In [1]: import numpy as np

In [2]: import numpy.linalg as la

In [3]: np.set_printoptions(precision=1, suppress=True, linewidth=100, legacy="1.25")

In [4]: E = np.load("mat.npy")

In [5]: print(E)
[[ -3.   4.   4.  -9.]
 [ -8. -10.  -8.   8.]
 [ 19.   4.   2.  11.]
 [  6.  -4.  -4.  12.]]

In [6]: print(np.poly(E))
[  1.  -1. -10.   4.  24.]

In [7]: print(round(la.eigvals(E).sum().real, 1))
1.0

In [8]: print(np.kron(np.eye(2, dtype=int), E))
[[ -3.   4.   4.  -9.  -0.   0.   0.  -0.]
 [ -8. -10.  -8.   8.  -0.  -0.  -0.   0.]
 [ 19.   4.   2.  11.   0.   0.   0.   0.]
 [  6.  -4.  -4.  12.   0.  -0.  -0.   0.]
 [ -0.   0.   0.  -0.  -3.   4.   4.  -9.]
 [ -0.  -0.  -0.   0.  -8. -10.  -8.   8.]
 [  0.   0.   0.   0.  19.   4.   2.  11.]
 [  0.  -0.  -0.   0.   6.  -4.  -4.  12.]]

In [9]: print(la.eigvals(E))
[ 3.  2. -2. -2.]

In [10]: hat = np.triu(np.array([[2, 2, 2, 0], [-1, 0, -2, -1], [1, 1, 0, 2], [2, 2, 1, -2]]), 1) + np.eye(4)

In [11]: A2 = hat @ E @ la.inv(hat)

In [12]: print(np.trace(A2), np.trace(E))
1.0 1.0

In [13]: print(np.poly(A2))
[  1.  -1. -10.   4.  24.]

In [14]: print(hat @ E - E @ hat)
[[ 22.  -6.   2.  34.]
 [-44.  12.  -4. -28.]
 [ 12. -46. -38.  24.]
 [  0. -12. -20.   4.]]

In [15]: U, sv, Vt = la.svd(E)

In [16]: print(np.argmax(sv[:-1] / (sv[1:] + 1e-6)) + 1)
2

In [17]: A2 = U[:, :2] @ np.diag(sv[:2]) @ Vt[:2]

In [18]: print(A2)
[[-3.   4.1  3.8 -9. ]
 [-8.  -9.9 -8.   8. ]
 [19.   4.1  2.  11. ]
 [ 6.1 -4.1 -4.1 11.9]]

In [19]: print(la.matrix_rank(A2))
2
